>>> import numpy as np
>>> from numpy import linalg as LA
>>> np.set_printoptions(precision=2, suppress=True, linewidth=160, sign=" ")
>>> J = np.loadtxt("sample14.csv", delimiter=",")
>>> J
array([[ -0.96,   4.9 ,  -4.99,  -3.07,   1.96,   2.95,  -0.99,  -2.94,  -1.  ,   1.97,  -4.01],
       [  1.88, -10.  ,  10.12,   6.03,  -4.03,  -6.08,   2.03,   5.99,   1.9 ,  -4.05,   8.05],
       [  7.98,  16.03, -18.05, -12.04,  12.03,   0.04,   5.99, -16.05,   4.01,   1.96,  -6.03],
       [ 11.  ,   0.95,  -3.1 ,  -3.01,   6.02,  -9.11,   9.01,  -7.04,   7.02,  -4.06,   5.92]])
>>> w1 = np.array([[0, -2, -1, 0],
...     [-1, -3, -3, 0],
...     [0, 0, -2, 0],
...     [-1, -3, 1, 3],
...     [2, -3, 1, -1],
...     [0, 2, -2, -3],
...     [3, -2, 1, -3],
...     [3, 0, -2, 3],
...     [-2, -2, -3, -3],
...     [0, -3, -3, 2],
...     [1, 2, 3, -3]])
>>> beta = np.array([3, -1, -5, -3])
>>> act = np.maximum(J @ w1 + beta, 0)
>>> (act > 0).mean(axis=0)
array([ 0.5 ,  0.25,  0.5 ,  0.25])
>>> cent = np.array([[-3, -1, -3], [-3, -1, -3], [3, 2, 3], [-2, 0, -1]])
>>> act @ cent
array([[  0.  ,   0.  ,   0.  ],
       [-73.58,  20.69, -62.29],
       [  0.  ,   0.  ,   0.  ],
       [ 76.98,  66.21,  76.98]])
>>> w1 @ cent
array([[  3,   0,   3],
       [  3,  -2,   3],
       [ -6,  -4,  -6],
       [  9,   6,  12],
       [  8,   3,   7],
       [ -6,  -6,  -9],
       [  6,   1,   3],
       [-21,  -7, -18],
       [  9,  -2,   6],
       [ -4,  -3,  -2],
       [  6,   3,   3]])
>>> A2 = J / np.sqrt((J ** 2).mean(axis=1, keepdims=True))
>>> LA.matrix_rank(J - J.mean(axis=1, keepdims=True))
np.int64(4)
>>> left, sv, Vt = LA.svd(J)
>>> sv
array([ 41.84,  23.44,   0.17,   0.13])
>>> A2 = left[:, :2] @ np.diag(sv[:2]) @ Vt[:2]
>>> np.round(LA.norm(J - A2) / LA.norm(J), 2)
np.float64(0.0)
>>> LA.matrix_rank(A2)
np.int64(2)
>>> cov = J.T @ J
>>> LA.matrix_rank(cov)
np.int64(4)
>>> np.round(LA.eigvalsh(cov)[::-1], 2) + 0
array([ 1750.69,   549.23,     0.03,     0.02,     0.  ,     0.  ,     0.  ,     0.  ,     0.  ,     0.  ,     0.  ])
>>> round(np.trace(cov), 2), round((J ** 2).sum(), 2)
(np.float64(2299.97), np.float64(2299.97))
>>> np.diag(cov)
array([ 189.14,  381.87,  462.73,  199.81,  201.04,  128.66,  122.16,  351.69,   69.97,   40.61,  152.29])
>>> np.allclose(cov, cov.T)
True
>>> arr = np.load("layer10.npy")
>>> arr
array([[ 8,  0,  0,  0,  0,  0,  0],
       [ 0,  2,  0,  0,  0,  0,  0],
       [ 0,  0,  4,  0,  0,  0,  0],
       [ 0,  0,  0,  9,  0,  0,  0],
       [ 0,  0,  0,  0,  8,  0,  0],
       [ 0,  0,  0,  0,  0,  5,  0],
       [ 0,  0,  0,  0,  0,  0,  2]])
>>> x = np.array([6, 9, 6, 7, 0, 7, 5])
>>> h1 = np.maximum(arr @ x, 0)
>>> arr.T @ h1
array([ 384,   36,   96,  567,    0,  175,   20])
>>> arr * (h1 > 1e-9)[:, None]
array([[ 8,  0,  0,  0,  0,  0,  0],
       [ 0,  2,  0,  0,  0,  0,  0],
       [ 0,  0,  4,  0,  0,  0,  0],
       [ 0,  0,  0,  9,  0,  0,  0],
       [ 0,  0,  0,  0,  0,  0,  0],
       [ 0,  0,  0,  0,  0,  5,  0],
       [ 0,  0,  0,  0,  0,  0,  2]])
